In [1]: import numpy as np

In [2]: import numpy.linalg as la

In [3]: np.set_printoptions(suppress=True, linewidth=120)

In [4]: E = np.array([[13, -11, 5], [-11, 28, -4], [5, -4, 26]])

In [5]: E
Out[5]: 
array([[ 13, -11,   5],
       [-11,  28,  -4],
       [  5,  -4,  26]])

In [6]: w, V = la.eig(E)

In [7]: np.round(np.sort(la.eigvals(la.inv(E))), 3)
Out[7]: array([0.027, 0.043, 0.147])

In [8]: np.round(E @ V[:, 0] - w[0] * V[:, 0], 3) + 0
Out[8]: array([0., 0., 0.])

In [9]: np.round(np.sort(la.eigvals(E @ E)), 3)
Out[9]: array([  46.55 ,  536.741, 1369.709])

In [10]: np.einsum("ii->", E)
Out[10]: np.int64(67)

In [11]: np.kron(np.eye(2, dtype=int), E)
Out[11]: 
array([[ 13, -11,   5,   0,   0,   0],
       [-11,  28,  -4,   0,   0,   0],
       [  5,  -4,  26,   0,   0,   0],
       [  0,   0,   0,  13, -11,   5],
       [  0,   0,   0, -11,  28,  -4],
       [  0,   0,   0,   5,  -4,  26]])

In [12]: w, V = la.eigvalsh(E)
Traceback (most recent call last):
  Cell In[12], line 1
    w, V = la.eigvalsh(E)
ValueError: too many values to unpack (expected 2)


In [13]: w, V = la.eigh(E)

In [14]: np.round(V.T @ E @ V, 3) + 0
Out[14]: 
array([[ 6.823,  0.   ,  0.   ],
       [ 0.   , 23.168,  0.   ],
       [ 0.   ,  0.   , 37.01 ]])

In [15]: np.abs(V[:, -1]).round(6).argmax()
Out[15]: np.int64(1)

In [16]: w.sum(), np.trace(E)
Out[16]: (np.float64(67.0), np.int64(67))

In [17]: np.round(V @ np.diag(w) @ V.T, 3)
Out[17]: 
array([[ 13., -11.,   5.],
       [-11.,  28.,  -4.],
       [  5.,  -4.,  26.]])

In [18]: A = np.array([[0, 0], [0, -2], [3, 3], [0, 0], [0, 0]])

In [19]: other = np.c_[A[:, :1] @ np.array([[-1]]), np.array([5, 6, 0, 8, 7])]

In [20]: other
Out[20]: 
array([[ 0,  5],
       [ 0,  6],
       [-3,  0],
       [ 0,  8],
       [ 0,  7]])

In [21]: np.round(la.norm(la.qr(A)[0].T @ other, axis=0) ** 2 / ((other ** 2).sum(axis=0) + 1e-12), 3)
Out[21]: array([1.   , 0.207])

In [22]: la.matrix_rank(other)
Out[22]: np.int64(2)

In [23]: la.matrix_rank(np.c_[A, other])
Out[23]: np.int64(3)

In [24]: np.round(la.lstsq(A, other[:, 0])[0], 3)
Out[24]: array([-1.,  0.])

In [25]: X = np.loadtxt("block15.csv", delimiter=",")

In [26]: X
Out[26]: 
array([[ 0., 14.,  0., 13.],
       [ 0., 14.,  0., 16.],
       [ 0., 15.,  0., 10.],
       [ 0.,  8.,  0., 10.],
       [ 0., 11.,  0., 16.],
       [ 0.,  9.,  0., 10.],
       [ 0.,  6.,  0., 13.],
       [ 0., 15.,  0., 19.],
       [ 0., 12.,  0., 10.],
       [ 0., 12.,  1.,  7.],
       [ 0.,  9.,  2.,  7.],
       [ 0., 15.,  6.,  1.],
       [ 0.,  6.,  0., 10.],
       [ 0.,  9.,  0., 19.],
       [ 0., 16.,  0., 10.],
       [ 0., 17.,  0.,  7.],
       [ 0., 14.,  0., 16.],
       [ 0.,  7.,  6.,  4.],
       [ 0., 10.,  0., 13.]])

In [27]: proj = A @ la.solve(A.T @ A, A.T)

In [28]: la.matrix_rank(np.eye(5) - proj)
Out[28]: np.int64(3)

In [29]: np.trace(proj)
Out[29]: np.float64(2.0)

In [30]: np.round(la.eigvalsh(proj), 3)
Out[30]: array([0., 0., 0., 1., 1.])

In [31]: np.allclose(proj @ proj, proj)
Out[31]: True

In [32]: left, sig, VT = la.svd(X)

In [33]: V = VT[:(sig > 1e-8).sum()]

In [34]: rng = np.random.default_rng(433)

In [35]: x0 = X[9] + 5 * X[6] + rng.integers(2) * np.eye(4)[0]

In [36]: x0
Out[36]: array([ 0., 42.,  1., 72.])

In [37]: np.allclose(V.T @ V @ x0, x0)
Out[37]: True

In [38]: la.matrix_rank(np.vstack([X, x0]))
Out[38]: np.int64(3)

In [39]: np.round(la.norm(x0 - V.T @ V @ x0), 3)
Out[39]: np.float64(0.0)

In [40]: np.round(np.diag(V.T @ V), 3)
Out[40]: array([0., 1., 1., 1.])

In [41]: other = X / la.norm(X, axis=1, keepdims=True)

In [42]: cov = other @ other.T

In [43]: np.round(la.norm(other, axis=1), 3)
Out[43]: array([1., 1., 1., 1., 1., 1., 1., 1., 1., 1., 1., 1., 1., 1., 1., 1., 1., 1., 1.])

In [44]: (cov - 2 * np.eye(19)).round(6).argmax(axis=1)
Out[44]: array([ 8, 16, 14,  7, 18,  1, 13,  3,  0, 14,  9, 17,  4,  6,  2,  9,  1, 11,  7])

In [45]: rk = la.matrix_rank(X)

In [46]: rk
Out[46]: np.int64(3)

In [47]: ns = la.svd(X)[2][rk:].T

In [48]: [int(la.matrix_rank(X[:, :j + 1])) for j in range(4)]
Out[48]: [0, 1, 2, 3]

In [49]: [int(la.matrix_rank(np.delete(X, i, axis=0))) for i in range(19)]
Out[49]: [3, 3, 3, 3, 3, 3, 3, 3, 3, 3, 3, 3, 3, 3, 3, 3, 3, 3, 3]

In [50]: ns.shape
Out[50]: (4, 1)

In [51]: mat = np.load("data.npy")

In [52]: mat
Out[52]: 
array([[ 0,  3, -3, -3],
       [ 0,  0,  0,  3],
       [ 0,  0,  0,  3],
       [ 0,  0,  0,  0]])

In [53]: left, sig, VT = la.svd(mat, full_matrices=False)

In [54]: np.abs(left[:, 0]).round(6).argmax()
Out[54]: np.int64(0)

In [55]: np.allclose(left * sig @ VT, mat)
Out[55]: True

In [56]: np.round(VT @ VT.T, 3) + 0
Out[56]: 
array([[1., 0., 0., 0.],
       [0., 1., 0., 0.],
       [0., 0., 1., 0.],
       [0., 0., 0., 1.]])

In [57]: np.cumsum(sig ** 2) / np.sum(sig ** 2)
Out[57]: array([0.8, 1. , 1. , 1. ])

In [58]: sig.round(3) + 0
Out[58]: array([6., 3., 0., 0.])

In [59]: np.round(sig / sig[0], 3) + 0
Out[59]: array([1. , 0.5, 0. , 0. ])

In [60]: (sig > 1e-8).sum()
Out[60]: np.int64(2)

In [61]: K = np.array([[4.0, -2.0, 0.0, 0.0, 0.0],
    ...:     [-2.0, 1.0, -2.0, 0.0, 0.0],
    ...:     [0.0, -2.0, -2.0, -2.0, 0.0],
    ...:     [0.0, 0.0, -2.0, 4.0, -2.0],
    ...:     [0.0, 0.0, 0.0, -2.0, -1.0]])

In [62]: K
Out[62]: 
array([[ 4., -2.,  0.,  0.,  0.],
       [-2.,  1., -2.,  0.,  0.],
       [ 0., -2., -2., -2.,  0.],
       [ 0.,  0., -2.,  4., -2.],
       [ 0.,  0.,  0., -2., -1.]])

In [63]: other = E / la.norm(E, axis=1, keepdims=True)

In [64]: cov = other @ other.T

In [65]: round(np.degrees(np.arccos(np.clip(cov[2, 1], -1, 1))), 3)
Out[65]: np.float64(109.481)

In [66]: np.round(la.norm(other, axis=1), 3)
Out[66]: array([1., 1., 1.])

In [67]: cov[2].round(3)
Out[67]: array([ 0.503, -0.333,  1.   ])

In [68]: cov.round(3)
Out[68]: 
array([[ 1.   , -0.874,  0.503],
       [-0.874,  1.   , -0.333],
       [ 0.503, -0.333,  1.   ]])

In [69]: (cov - 2 * np.eye(3)).round(6).argmax(axis=1)
Out[69]: array([2, 2, 0])

In [70]: np.round(la.det(2 * K), 3), np.round(la.det(K), 3)
Out[70]: (np.float64(4096.0), np.float64(128.0))

In [71]: round(float(la.det(K.T)), 3)
Out[71]: 128.0

In [72]: np.einsum("ij,ji->", K, K)
Out[72]: np.float64(70.0)

In [73]: other = K + rng.integers(-2, 3, (5, 3)) @ rng.integers(-2, 3, (3, 5))

In [74]: other
Out[74]: 
array([[  5.,   0.,   1.,  -1.,   3.],
       [ -2.,   1., -11.,   9.,   0.],
       [ -5.,  -6.,  -7.,   3.,  -3.],
       [  9.,   6.,  -2.,   4.,   1.],
       [ -3.,  -2.,   3.,  -5.,  -2.]])

In [75]: np.round(la.svd(other - K, compute_uv=False), 3) + 0
Out[75]: array([16.017, 13.141,  2.599,  0.   ,  0.   ])

In [76]: la.matrix_rank(other - K, tol=1e-8)
Out[76]: np.int64(3)

In [77]: O, V = la.qr(other[:, :3])[0], la.qr(other[:, 3:])[0]

In [78]: sig = la.svd(O.T @ V, compute_uv=False)

In [79]: (sig > 0.9).sum()
Out[79]: np.int64(1)

In [80]: M = np.loadtxt("layer3.csv", delimiter=",")

In [81]: M
Out[81]: 
array([[-1.,  3.,  3.],
       [-3., -1., -1.],
       [ 2., -2.,  2.]])

In [82]: proj = np.triu(np.array([[9, -1, 7], [4, -7, -8], [-8, -7, 2]]), 1) + np.eye(3)

In [83]: other = proj @ M @ la.inv(proj)

In [84]: np.trace(other), np.trace(M)
Out[84]: (np.float64(0.0), np.float64(0.0))

In [85]: la.matrix_rank(other)
Out[85]: np.int64(3)

In [86]: other
Out[86]: 
array([[ 16.,   6., -46.],
       [-19.,  -4.,  84.],
       [  2.,   0., -12.]])

In [87]: r0, r1 = other[0], other[2]

In [88]: r0 @ r0
Out[88]: np.float64(2408.0)

In [89]: pr = (r0 @ r1) / (r0 @ r0) * r0

In [90]: np.round((r1 - pr) @ r0, 3)
Out[90]: np.float64(-0.0)

In [91]: np.outer(r0, r1)
Out[91]: 
array([[  32.,    0., -192.],
       [  12.,    0.,  -72.],
       [ -92.,   -0.,  552.]])

In [92]: T = np.stack([M, -2 * M, M[::-1]])

In [93]: la.matrix_rank(T.reshape(3, -1))
Out[93]: np.int64(2)

In [94]: (T @ M.T).shape
Out[94]: (3, 3, 3)

In [95]: np.round(la.norm(T, axis=(1, 2)), 3)
Out[95]: array([ 6.481, 12.961,  6.481])

In [96]: la.matrix_rank(T)
Out[96]: array([3, 3, 3])

In [97]: np.einsum("bij,cij->bc", T, T)
Out[97]: 
array([[ 42., -84.,   7.],
       [-84., 168., -14.],
       [  7., -14.,  42.]])

In [98]: np.round(la.det(T), 3)
Out[98]: array([  40., -320.,  -40.])

In [99]: T.sum(axis=0)
Out[99]: 
array([[ 3., -5., -1.],
       [ 0.,  0.,  0.],
       [-3.,  5.,  1.]])

In [100]: r0 = np.array([0, 3, 4])

In [101]: other = M + np.outer(r0, np.eye(3)[1])

In [102]: la.matrix_rank(other - M)
Out[102]: np.int64(1)

In [103]: la.matrix_rank(la.inv(other) - la.inv(M), tol=1e-8)
Out[103]: np.int64(1)

In [104]: data = np.load("arr.npy")

In [105]: data.round(3)
Out[105]: 
array([[ 0.028, -0.139,  0.028,  0.083],
       [-0.139,  0.694, -0.139, -0.417],
       [ 0.028, -0.139,  0.028,  0.083],
       [ 0.083, -0.417,  0.083,  0.25 ]])

In [106]: rk = la.matrix_rank(data)

In [107]: rk
Out[107]: np.int64(1)

In [108]: ns = la.svd(data)[2][rk:].T

In [109]: ns.shape
Out[109]: (4, 3)

In [110]: [int(la.matrix_rank(data[:, :j + 1])) for j in range(4)]
Out[110]: [1, 1, 1, 1]

In [111]: np.round(ns @ ns.T, 3)
Out[111]: 
array([[ 0.972,  0.139, -0.028, -0.083],
       [ 0.139,  0.306,  0.139,  0.417],
       [-0.028,  0.139,  0.972, -0.083],
       [-0.083,  0.417, -0.083,  0.75 ]])

In [112]: [int(la.matrix_rank(data[:i])) for i in range(1, len(data) + 1)]
Out[112]: [1, 1, 1, 1]

In [113]: np.round(data @ ns, 3) + 0
Out[113]: 
array([[0., 0., 0.],
       [0., 0., 0.],
       [0., 0., 0.],
       [0., 0., 0.]])

In [114]: la.matrix_rank(data.T @ data), la.matrix_rank(data @ data.T)
Out[114]: (np.int64(1), np.int64(1))

In [115]: x0 = np.array([2, 1, -2, -1])

In [116]: np.round(data @ data @ x0, 3)
Out[116]: array([-0.222,  1.111, -0.222, -0.667])

In [117]: np.round(np.eye(4) - data, 3)
Out[117]: 
array([[ 0.972,  0.139, -0.028, -0.083],
       [ 0.139,  0.306,  0.139,  0.417],
       [-0.028,  0.139,  0.972, -0.083],
       [-0.083,  0.417, -0.083,  0.75 ]])

In [118]: np.round(data @ la.pinv(data) @ data, 3)
Out[118]: 
array([[ 0.028, -0.139,  0.028,  0.083],
       [-0.139,  0.694, -0.139, -0.417],
       [ 0.028, -0.139,  0.028,  0.083],
       [ 0.083, -0.417,  0.083,  0.25 ]])

In [119]: np.unique(data.round(6), axis=0).shape
Out[119]: (3, 4)

In [120]: la.lstsq(data[:-1].T, data[-1])[2]
Out[120]: np.int32(1)

In [121]: np.abs(np.diag(la.qr(data)[1])) > 1e-9
Out[121]: array([ True, False, False, False])

In [122]: other = np.array([[-4, 3, 2, 1], [7, -9, 0, -8], [9, -2, -9, 6], [8, 9, -9, -6]])

In [123]: m1 = other + other.T

In [124]: m1
Out[124]: 
array([[ -8,  10,  11,   9],
       [ 10, -18,  -2,   1],
       [ 11,  -2, -18,  -3],
       [  9,   1,  -3, -12]])

In [125]: left, sig, VT = la.svd(m1, full_matrices=False)

In [126]: np.round(left.T @ left, 3) + 0
Out[126]: 
array([[1., 0., 0., 0.],
       [0., 1., 0., 0.],
       [0., 0., 1., 0.],
       [0., 0., 0., 1.]])

In [127]: np.allclose(left * sig @ VT, m1)
Out[127]: True

In [128]: sig.round(3)
Out[128]: array([32.174, 17.332, 11.351,  4.857])

In [129]: np.round(np.cumsum(sig ** 2) / np.sum(sig ** 2), 3)
Out[129]: array([0.696, 0.898, 0.984, 1.   ])

In [130]: np.abs(left[:, 0]).round(6).argmax()
Out[130]: np.int64(2)
